$ ipython --no-banner

In [1]: import numpy as np

In [2]: np.set_printoptions(precision=2, suppress=True, linewidth=160, floatmode="fixed")

In [3]: X = np.load("dump.npy")

In [4]: X
Out[4]: 
array([[ 9, -1,  6, -6,  0, -3, -7],
       [-7,  9, -1,  6, -6,  0, -3],
       [-3, -7,  9, -1,  6, -6,  0],
       [ 0, -3, -7,  9, -1,  6, -6],
       [-6,  0, -3, -7,  9, -1,  6],
       [ 6, -6,  0, -3, -7,  9, -1],
       [-1,  6, -6,  0, -3, -7,  9]])

In [5]: r0, r1 = X[2], X[6]

In [6]: r0 @ r1
Out[6]: np.int64(-69)

In [7]: r0 @ r0
Out[7]: np.int64(212)

In [8]: pr = (r0 @ r1) / (r0 @ r0) * r0

In [9]: (r1 - pr) @ r0
Out[9]: np.float64(0.0)

In [10]: np.linalg.matrix_rank(X)
Out[10]: np.int64(7)

In [11]: print(X - X[0])
[[  0   0   0   0   0   0   0]
 [-16  10  -7  12  -6   3   4]
 [-12  -6   3   5   6  -3   7]
 [ -9  -2 -13  15  -1   9   1]
 [-15   1  -9  -1   9   2  13]
 [ -3  -5  -6   3  -7  12   6]
 [-10   7 -12   6  -3  -4  16]]

In [12]: X.shape
Out[12]: (7, 7)

In [13]: X.sum(axis=1)
Out[13]: array([-2, -2, -2, -2, -2, -2, -2])

In [14]: np.diff(X, axis=0)
Out[14]: 
array([[-16,  10,  -7,  12,  -6,   3,   4],
       [  4, -16,  10,  -7,  12,  -6,   3],
       [  3,   4, -16,  10,  -7,  12,  -6],
       [ -6,   3,   4, -16,  10,  -7,  12],
       [ 12,  -6,   3,   4, -16,  10,  -7],
       [ -7,  12,  -6,   3,   4, -16,  10]])

In [15]: q, vecs = np.linalg.qr(X[:, :2])[0], np.linalg.qr(X[:, 2:])[0]

In [16]: sv = np.linalg.svd(q.T @ vecs, compute_uv=False)

In [17]: np.degrees(np.arccos(sv.clip(0, 1)))
Out[17]: array([19.24, 42.30])

In [18]: (sv > 0.9).sum()
Out[18]: np.int64(1)

In [19]: Y = np.linalg.inv(X)

In [20]: round(float(np.linalg.cond(X)), 2)
Out[20]: 10.98

In [21]: np.allclose(Y, X.T)
Out[21]: False

In [22]: F = np.loadtxt("block6.csv", delimiter=",")

In [23]: print(F)
[[  6.75   2.60  -0.46 -18.55   1.84]
 [  1.11  -1.56  -4.41  -8.10  17.64]
 [  6.78   3.99   2.53 -15.14 -10.12]
 [ -3.88  -3.68  -4.51   5.09  18.03]
 [  6.48   4.07   2.98 -13.80 -11.92]
 [ -4.04  -0.22   3.19  14.50 -12.78]
 [  2.71  -0.65  -3.87 -11.73  15.48]
 [ -0.24   2.01   4.60   6.02 -18.40]
 [  6.48   2.27  -0.94 -18.38   3.77]
 [ -1.14  -2.66  -4.76  -2.51  19.04]
 [ -4.24  -0.36   3.07  14.89 -12.28]
 [ -3.67  -3.62  -4.56   4.46  18.24]
 [  1.42   2.78   4.77   1.77 -19.09]
 [ -5.23  -1.10   2.34  16.67  -9.38]
 [ -4.71  -0.71   2.75  15.78 -10.99]
 [ -0.96   1.64   4.45   7.75 -17.79]
 [  3.16  -0.36  -3.66 -12.71  14.66]
 [  2.92  -0.51  -3.78 -12.20  15.11]
 [ -3.65  -3.61  -4.56   4.42  18.25]
 [  0.08   2.17   4.65   5.21 -18.62]
 [  4.91   0.86  -2.60 -16.13  10.40]
 [  2.60   3.25   4.73  -1.41 -18.93]
 [  6.01   1.79  -1.57 -17.86   6.27]
 [  7.15   3.51   1.16 -17.71  -4.65]
 [  4.57   3.87   4.29  -7.19 -17.15]
 [ -3.77  -0.04   3.35  13.96 -13.40]
 [ -0.64   1.80   4.52   6.99 -18.08]
 [ -5.33  -1.19   2.26  16.84  -9.03]
 [  3.52   3.57   4.59  -4.04 -18.37]
 [  6.88   3.94   2.35 -15.59  -9.41]
 [  2.17  -0.97  -4.08 -10.54  16.33]
 [  1.56  -1.31  -4.28  -9.16  17.14]
 [ -5.09  -0.99   2.46  16.44  -9.84]
 [ -6.24  -4.09  -3.24  12.87  12.97]
 [ -6.51  -4.06  -2.95  13.92  11.78]
 [  2.73   3.30   4.72  -1.77 -18.87]
 [ -2.77  -3.32  -4.71   1.90  18.85]
 [  6.66   4.03   2.73 -14.57 -10.94]]

In [24]: np.allclose(F[:-1].T @ np.linalg.lstsq(F[:-1].T, F[-1])[0], F[-1])
Out[24]: True

In [25]: np.unique(F.round(6), axis=0).shape
Out[25]: (38, 5)

In [26]: try:
    ...:     np.linalg.inv(F)
    ...: except np.linalg.LinAlgError as e:
    ...:     print(repr(e))
    ...: 
LinAlgError('Last 2 dimensions of the array must be square')
